In [1]: import numpy as np

In [2]: import numpy.linalg as la

In [3]: np.set_printoptions(precision=3, suppress=True, linewidth=160, sign=" ")

In [4]: rnd = lambda a: np.round(a, 3) + 0

In [5]: K = np.array([[5.0, 1.0, 0.0, 0.0, 0.0, 0.0],
   ...:     [0.0, 5.0, 1.0, 0.0, 0.0, 0.0],
   ...:     [0.0, 0.0, 5.0, 1.0, 0.0, 0.0],
   ...:     [0.0, 0.0, 0.0, 5.0, 1.0, 0.0],
   ...:     [0.0, 0.0, 0.0, 0.0, 5.0, 1.0],
   ...:     [0.0, 0.0, 0.0, 0.0, 0.0, 5.0]])

In [6]: x = np.array([3, 2, 3, 3, 2, 1])

In [7]: target = K @ x

In [8]: target
Out[8]: array([ 17.,  13.,  18.,  17.,  11.,   5.])

In [9]: rnd(la.solve(K.T, K[3]))
Out[9]: array([ 0.,  0.,  0.,  1.,  0.,  0.])

In [10]: rnd(la.solve(K, K[:, 0]))
Out[10]: array([ 1.,  0.,  0.,  0.,  0.,  0.])

In [11]: m1 = np.load("test9.npy")

In [12]: m1
Out[12]: 
array([[ 2,  1,  2,  6,  0,  1],
       [ 0,  0,  3,  9,  2,  2],
       [ 0,  2,  3,  9,  3,  0],
       [ 1,  2,  0,  0,  2,  0]])

In [13]: M2 = np.array([[1, -2], [-1, 2], [2, -2], [0, 1], [-2, -1], [1, 1]])

In [14]: m1 @ M2
Out[14]: 
array([[ 6,  1],
       [ 4,  3],
       [-2,  4],
       [-5,  0]])

In [15]: np.einsum("ik,kj->ij", m1, M2)
Out[15]: 
array([[ 6,  1],
       [ 4,  3],
       [-2,  4],
       [-5,  0]])

In [16]: la.matrix_rank(m1 @ M2)
Out[16]: np.int64(2)

In [17]: la.matrix_rank(np.vstack([m1, M2.T]))
Out[17]: np.int64(6)

In [18]: t = np.radians(180)

In [19]: r_ = np.eye(6)

In [20]: r_[4, 4] = r_[5, 5] = np.cos(t)

In [21]: r_[4, 5], r_[5, 4] = -np.sin(t), np.sin(t)

In [22]: rnd(r_)
Out[22]: 
array([[ 1.,  0.,  0.,  0.,  0.,  0.],
       [ 0.,  1.,  0.,  0.,  0.,  0.],
       [ 0.,  0.,  1.,  0.,  0.,  0.],
       [ 0.,  0.,  0.,  1.,  0.,  0.],
       [ 0.,  0.,  0.,  0., -1.,  0.],
       [ 0.,  0.,  0.,  0.,  0., -1.]])

In [23]: M2 = m1 @ r_.T

In [24]: np.allclose(m1 @ m1.T, M2 @ M2.T)
Out[24]: True

In [25]: np.allclose(la.norm(m1, axis=1), la.norm(M2, axis=1))
Out[25]: True

In [26]: J = np.loadtxt("data.csv", delimiter=",")

In [27]: J
Out[27]: 
array([[-0.39,  0.05, -0.22],
       [-0.13, -0.37,  0.38],
       [-0.03,  0.45, -0.54],
       [ 0.53,  0.75, -0.66]])

In [28]: rk = la.matrix_rank(J)

In [29]: rk
Out[29]: np.int64(2)

In [30]: N = la.svd(J)[2][rk:].T

In [31]: rnd(N[:, 0] / N[np.abs(N[:, 0]).round(6).argmax(), 0])
Out[31]: array([-0.353,  1.   ,  0.853])

In [32]: [int(la.matrix_rank(J[:i])) for i in range(1, len(J) + 1)]
Out[32]: [1, 2, 2, 2]

In [33]: rnd(J @ N)
Out[33]: 
array([[ 0.],
       [ 0.],
       [ 0.],
       [ 0.]])

In [34]: M2 = np.array([[3, 0], [-4, -2], [-5, -3]])

In [35]: rnd(J @ M2)
Out[35]: 
array([[-0.27,  0.56],
       [-0.81, -0.4 ],
       [ 0.81,  0.72],
       [ 1.89,  0.48]])

In [36]: rnd(np.einsum("ik,kj->ij", J, M2))
Out[36]: 
array([[-0.27,  0.56],
       [-0.81, -0.4 ],
       [ 0.81,  0.72],
       [ 1.89,  0.48]])

In [37]: feats = np.load("arr.npy")

In [38]: feats
Out[38]: 
array([[ 0,  0,  0,  0],
       [ 2,  0,  0,  0],
       [ 3,  0,  0,  0],
       [ 1,  1,  2,  3]])

In [39]: # triangular, det is the product of the diagonal

In [40]: rnd(la.norm(feats, 2) / la.norm(feats))
Out[40]: np.float64(0.796)

In [41]: la.cond(feats) > 100
Out[41]: np.True_

In [42]: la.matrix_rank(feats, rtol=0.1)
Out[42]: np.int64(2)

In [43]: mat = np.load("dump.npy")

In [44]: mat
Out[44]: 
array([[ 0. ,  0.5,  2.6,  1.1, -0.8],
       [ 0.4,  0.8, -0.5, -2.2, -1.1],
       [-0.6,  1.2,  0.5,  1.4,  0.1],
       [ 1.2, -0.8, -0.9, -1.3,  0.1],
       [ 0.9,  1.9,  1.8,  1.2,  0.3],
       [ 1.5, -0.7, -0.5, -0.4,  1. ],
       [-2.5, -0.5, -1.7,  0.6,  1.8],
       [ 0.4, -1.3, -1.1,  1.2, -0.1],
       [ 1.5, -9.5,  1. , -4. ,  8.5],
       [ 0.6, -0.6,  1.2, -0.8, -0.2],
       [-2.5, -1.5, -1.3, -1.6, -0.2],
       [ 0.2,  1.7, -2.5,  0.4,  1.8],
       [ 0.2, -0.9, -0.6,  1.7, -0.6],
       [ 0.2, -0.2, -0.2,  0.8, -0.6],
       [ 0.6, -0.2,  0.4, -0.2, -0.2],
       [ 1.2,  0.2,  0.2, -0.4, -0.6],
       [-0.3,  2.1,  0.4,  1.2,  1.1],
       [-0.3,  0.3, -0.7,  0.3,  0.6],
       [-2. , -0.7,  1.7, -0.3, -0.8],
       [-1. ,  0.3, -0.2,  0.4,  0.1],
       [-0.8, -0.6,  0.5,  1.1,  0.3],
       [ 0.2,  1.2, -0.3, -0.8, -0.2],
       [-2.1, -0.2,  1. ,  1.1,  0.9],
       [ 0.1, -0.3,  0.1,  0.2,  0. ],
       [ 0.1, -0.8,  0.5,  0.8, -0.3],
       [ 0.7,  0.3, -0.2, -0.9,  0.2],
       [-0.2,  0.8,  1.5, -0.4,  0. ],
       [ 1.6, -0.8,  1.4,  1.8, -1.1],
       [ 2.9,  2.6,  0.4, -1.4,  0.9]])

In [45]: left, sigma, VT = la.svd(J)

In [46]: vecs = VT[:(sigma > 1e-8).sum()]

In [47]: rng = np.random.default_rng(20)

In [48]: x = J[2] + -1 * J[0] + rng.integers(2) * np.eye(3)[0]

In [49]: rnd(x)
Out[49]: array([ 1.36,  0.4 , -0.32])

In [50]: rnd(np.diag(vecs.T @ vecs))
Out[50]: array([ 0.933,  0.46 ,  0.607])

In [51]: rnd(vecs.T @ vecs)
Out[51]: 
array([[ 0.933,  0.191,  0.163],
       [ 0.191,  0.46 , -0.461],
       [ 0.163, -0.461,  0.607]])

In [52]: rnd(la.norm(x - vecs.T @ vecs @ x))
Out[52]: np.float64(0.259)

In [53]: labels = mat[:, 2] > np.median(mat[:, 2])

In [54]: u = mat[labels].mean(axis=0) - mat[~labels].mean(axis=0)

In [55]: ((mat - mat.mean(axis=0)) @ u > 0).astype(int)
Out[55]: array([ 1,  0,  1,  0,  1,  0,  0,  0,  1,  1,  0,  0,  0,  0,  1,  0,  1,  0,  1,  0,  1,  0,  1,  0,  1,  0,  1,  1,  1])

In [56]: (((mat - mat.mean(axis=0)) @ u > 0) == labels).mean()
Out[56]: np.float64(1.0)

In [57]: A = np.array([[-3, -3, -15, -15],
    ...:     [-3, 0, -15, 0],
    ...:     [-9, -9, -9, -9],
    ...:     [-9, 0, -9, 0]])

In [58]: np.argsort(-la.norm(J, axis=0).round(6), kind="stable")[:3]
Out[58]: array([ 2,  1,  0])

In [59]: la.cond(J) > 100
Out[59]: np.True_

In [60]: M2 = A / la.norm(A, axis=1, keepdims=True)

In [61]: G = M2 @ M2.T

In [62]: rnd(la.norm(M2, axis=1))
Out[62]: array([ 1.,  1.,  1.,  1.])

In [63]: rnd(G[2])
Out[63]: array([ 0.832,  0.588,  1.   ,  0.707])

In [64]: np.degrees(np.arccos(np.clip(G[2, 3], -1, 1)))
Out[64]: np.float64(45.0)

In [65]: np.argwhere(np.triu(np.abs(G) > 0.95, 1))
Out[65]: array([], shape=(0, 2), dtype=int64)

In [66]: (np.abs(G) > 0.9).astype(int)
Out[66]: 
array([[ 1,  0,  0,  0],
       [ 0,  1,  0,  0],
       [ 0,  0,  1,  0],
       [ 0,  0,  0,  1]])

In [67]: labels = rng.integers(0, 3, 5)

In [68]: W0 = np.array([[0, 2, 5, 1, 9],
    ...:     [9, 9, 2, 3, 5],
    ...:     [5, 8, 2, 4, 3],
    ...:     [4, 8, 3, 4, 5],
    ...:     [8, 1, 3, 5, 9]]) * (labels[:, None] == labels)

In [69]: W0
Out[69]: 
array([[ 0,  2,  0,  0,  9],
       [ 9,  9,  0,  0,  5],
       [ 0,  0,  2,  0,  0],
       [ 0,  0,  0,  4,  0],
       [ 8,  1,  0,  0,  9]])

In [70]: x = np.array([1, 2, 2, 0, 0])

In [71]: target = W0 @ x

In [72]: target
Out[72]: array([  4,  27,   4,   0,  10])

In [73]: rnd(la.solve(W0, target + W0[:, 0]))
Out[73]: array([ 2.,  2.,  2.,  0.,  0.])

In [74]: rnd(la.solve(W0.T, W0[1]))
Out[74]: array([ 0.,  1.,  0.,  0.,  0.])

In [75]: rnd(la.solve(W0, target))
Out[75]: array([ 1.,  2.,  2.,  0.,  0.])

In [76]: rnd(la.solve(W0, 4 * target))
Out[76]: array([ 4.,  8.,  8.,  0.,  0.])

In [77]: u = np.array([1, 2, -2])

In [78]: np.cross(W0[3, :3], W0[4, :3])
Out[78]: array([ 0,  0,  0])

In [79]: np.correlate(W0[3], W0[4], "full")
Out[79]: array([  0,   0,   0,  36,   0,   0,   4,  32,   0])

In [80]: np.polyval(u, W0[3])
Out[80]: array([-2, -2, -2, 22, -2])

In [81]: q, vecs = la.qr(W0[:, :2])[0], la.qr(W0[:, 2:])[0]

In [82]: sigma = la.svd(q.T @ vecs, compute_uv=False)

In [83]: (sigma > 0.9).sum()
Out[83]: np.int64(0)

In [84]: rnd(sigma)
Out[84]: array([ 0.711,  0.   ])

In [85]: F = np.load("block14.npy")

In [86]: F
Out[86]: 
array([[-3,  3, -2,  1],
       [ 0, -1,  1,  1],
       [ 0,  0,  1,  1],
       [ 0,  0,  0,  0]])

In [87]: np.kron(np.eye(2, dtype=int), F)
Out[87]: 
array([[-3,  3, -2,  1,  0,  0,  0,  0],
       [ 0, -1,  1,  1,  0,  0,  0,  0],
       [ 0,  0,  1,  1,  0,  0,  0,  0],
       [ 0,  0,  0,  0,  0,  0,  0,  0],
       [ 0,  0,  0,  0, -3,  3, -2,  1],
       [ 0,  0,  0,  0,  0, -1,  1,  1],
       [ 0,  0,  0,  0,  0,  0,  1,  1],
       [ 0,  0,  0,  0,  0,  0,  0,  0]])

In [88]: np.poly(F)
Out[88]: array([ 1.,  3., -1., -3.,  0.])

In [89]: rnd(la.eigvals(F).sum().real)
Out[89]: np.float64(-3.0)

In [90]: rnd(la.det(F.T))
Out[90]: np.float64(0.0)

In [91]: np.argsort(-la.norm(F, axis=0).round(6), kind="stable")[:3]
Out[91]: array([ 1,  0,  2])

In [92]: [round(float(x), 3) for x in la.svd(F, compute_uv=False)[:3]]
Out[92]: [4.884, 1.962, 0.542]

In [93]: la.cond(F) > 100
Out[93]: np.True_

In [94]: rnd(la.norm(F, 2) / la.norm(F))
Out[94]: np.float64(0.923)

In [95]: G = F.T @ F

In [96]: rnd(la.eigvalsh(G)[::-1])
Out[96]: array([ 23.856,   3.851,   0.294,   0.   ])

In [97]: np.trace(G), (F ** 2).sum()
Out[97]: (np.int64(28), np.int64(28))

In [98]: np.diag(G)
Out[98]: array([  9,  10,   6,   3])

In [99]: np.allclose(G, G.T)
Out[99]: True

In [100]: la.matrix_rank(G)
Out[100]: np.int64(3)

In [101]: la.matrix_rank(F - F[0, 0] * np.eye(4))
Out[101]: np.int64(3)

In [102]: rnd(np.sort(la.eigvals(F)))
Out[102]: array([-3., -1.,  0.,  1.])

In [103]: F @ F
Out[103]: 
array([[  9, -12,   7,  -2],
       [  0,   1,   0,   0],
       [  0,   0,   1,   1],
       [  0,   0,   0,   0]])
